$ python3 -q
>>> import numpy as np
>>> from numpy import linalg as LA
>>> np.set_printoptions(suppress=True, linewidth=140)
>>> J = np.load("run6.npy")
>>> J
array([[ 4,  4,  4,  4,  4,  4,  4],
       [ 4,  8,  8,  8,  8,  8,  8],
       [ 4,  8, 12, 12, 12, 12, 12],
       [ 4,  8, 12, 16, 16, 16, 16],
       [ 4,  8, 12, 16, 20, 20, 20],
       [ 4,  8, 12, 16, 20, 24, 24],
       [ 4,  8, 12, 16, 20, 24, 28]])
>>> # equal to its transpose
>>> rng = np.random.default_rng(487)
>>> idx = rng.permutation(7)
>>> idx
array([6, 4, 0, 2, 1, 5, 3])
>>> A2 = J[idx][:, idx]
>>> np.allclose(A2, J)
False
>>> A2
array([[28, 20,  4, 12,  8, 24, 16],
       [20, 20,  4, 12,  8, 20, 16],
       [ 4,  4,  4,  4,  4,  4,  4],
       [12, 12,  4, 12,  8, 12, 12],
       [ 8,  8,  4,  8,  8,  8,  8],
       [24, 20,  4, 12,  8, 24, 16],
       [16, 16,  4, 12,  8, 16, 16]])
>>> np.round(np.sort(np.abs(LA.eigvals(A2))), 2)
array([ 1.05,  1.2 ,  1.53,  2.23,  4.  , 10.47, 91.52])
>>> np.trace(A2)
np.int64(112)
>>> np.diag(A2)
array([28, 20,  4, 12,  8, 24, 16])
>>> vals, V = LA.eigh(J)
>>> np.round(LA.eigvalsh(J + -3 * np.eye(7)), 2)
array([-1.95, -1.8 , -1.47, -0.77,  1.  ,  7.47, 88.52])
>>> np.round(V.T @ V, 2) + 0
array([[1., 0., 0., 0., 0., 0., 0.],
       [0., 1., 0., 0., 0., 0., 0.],
       [0., 0., 1., 0., 0., 0., 0.],
       [0., 0., 0., 1., 0., 0., 0.],
       [0., 0., 0., 0., 1., 0., 0.],
       [0., 0., 0., 0., 0., 1., 0.],
       [0., 0., 0., 0., 0., 0., 1.]])
>>> (vals > 1e-8).sum(), (vals < -1e-8).sum()
(np.int64(7), np.int64(0))
>>> np.round(V.T @ J @ V, 2) + 0
array([[ 1.05,  0.  ,  0.  ,  0.  ,  0.  ,  0.  ,  0.  ],
       [ 0.  ,  1.2 ,  0.  ,  0.  ,  0.  ,  0.  ,  0.  ],
       [ 0.  ,  0.  ,  1.53,  0.  ,  0.  ,  0.  ,  0.  ],
       [ 0.  ,  0.  ,  0.  ,  2.23,  0.  ,  0.  ,  0.  ],
       [ 0.  ,  0.  ,  0.  ,  0.  ,  4.  ,  0.  ,  0.  ],
       [ 0.  ,  0.  ,  0.  ,  0.  ,  0.  , 10.47,  0.  ],
       [ 0.  ,  0.  ,  0.  ,  0.  ,  0.  ,  0.  , 91.52]])
>>> np.round(LA.eigvalsh(J @ J), 2)
array([   1.09,    1.44,    2.33,    4.99,   16.  ,  109.67, 8376.48])
>>> np.round(np.abs(V[:, -1]), 2)
array([0.11, 0.21, 0.3 , 0.38, 0.45, 0.49, 0.51])
